In [1]: import numpy as np

In [2]: np.set_printoptions(precision=2, suppress=True, linewidth=200, legacy="1.25")

In [3]: def rd(a):
   ...:     return np.round(a, 2) + 0
   ...: 

In [4]: rng = np.random.default_rng(7)

In [5]: M = rng.normal(size=(15, 9))

In [6]: M = 5 * M / np.linalg.norm(M, axis=1, keepdims=True)

In [7]: rd(M)
Out[7]: 
array([[ 0.  ,  0.73, -0.67, -2.18, -1.11, -2.42,  0.15,  3.27, -1.2 ],
       [-1.53,  1.21,  0.88,  0.26, -2.29, -0.07,  1.71, -3.31, -1.13],
       [-2.32, -1.57, -2.25, -0.29, -1.55,  0.33,  0.19, -0.23, -3.07],
       [-1.08, -0.1 ,  0.23, -3.06, -0.95, -1.95, -1.62,  2.12, -1.61],
       [-0.08,  2.08, -1.37, -0.26,  0.26,  0.15, -2.89,  0.18,  3.2 ],
       [-2.46,  1.36,  0.19, -1.02,  3.18,  1.21, -1.9 ,  0.12,  0.92],
       [-0.49,  1.76, -0.17,  1.72,  3.71, -1.74,  0.52, -1.2 ,  0.33],
       [-1.82, -0.89, -0.3 ,  1.38,  1.75, -2.03, -1.22,  0.99, -3.05],
       [-1.03, -0.22,  2.79,  1.53, -0.73, -0.82, -0.55,  3.38, -0.95],
       [-0.81,  0.94, -0.32, -0.53, -2.98, -0.03, -1.19,  3.12,  1.75],
       [-0.05,  1.3 , -0.66,  2.04, -0.01,  1.13, -2.5 ,  0.67, -3.27],
       [-3.  , -0.45, -1.33,  0.24,  3.31, -1.23, -0.92,  0.3 ,  0.73],
       [-0.5 , -0.59,  2.  ,  1.48, -2.94, -0.23,  0.1 , -3.  ,  0.74],
       [-1.57,  1.78,  0.35,  0.16, -1.08, -0.22, -3.65, -2.07,  0.66],
       [-2.83,  1.13, -2.32,  1.01, -1.12,  1.04,  0.17, -2.04,  1.66]])

In [8]: P = M @ np.linalg.solve(M.T @ M, M.T)

In [9]: np.allclose(P @ P, P)
Out[9]: True

In [10]: Y = M / np.linalg.norm(M, axis=1, keepdims=True)

In [11]: C2 = Y @ Y.T

In [12]: np.argwhere(np.triu(np.abs(C2) > 0.95, 1))
Out[12]: array([], shape=(0, 2), dtype=int64)

In [13]: rd(C2[14])
Out[13]: array([-0.39,  0.46,  0.29, -0.36,  0.39,  0.23,  0.1 , -0.21, -0.44,  0.13, -0.04,  0.27,  0.32,  0.46,  1.  ])

In [14]: (C2 - 2 * np.eye(15)).round(6).argmax(axis=1)
Out[14]: array([ 3, 12,  7,  0, 13, 11, 11, 11,  9,  0,  7,  5,  1,  4,  1])

In [15]: rd(np.linalg.norm(Y, axis=1))
Out[15]: array([1., 1., 1., 1., 1., 1., 1., 1., 1., 1., 1., 1., 1., 1., 1.])

In [16]: rd(np.degrees(np.arccos(np.clip(C2[14, 13], -1, 1))))
Out[16]: 62.71
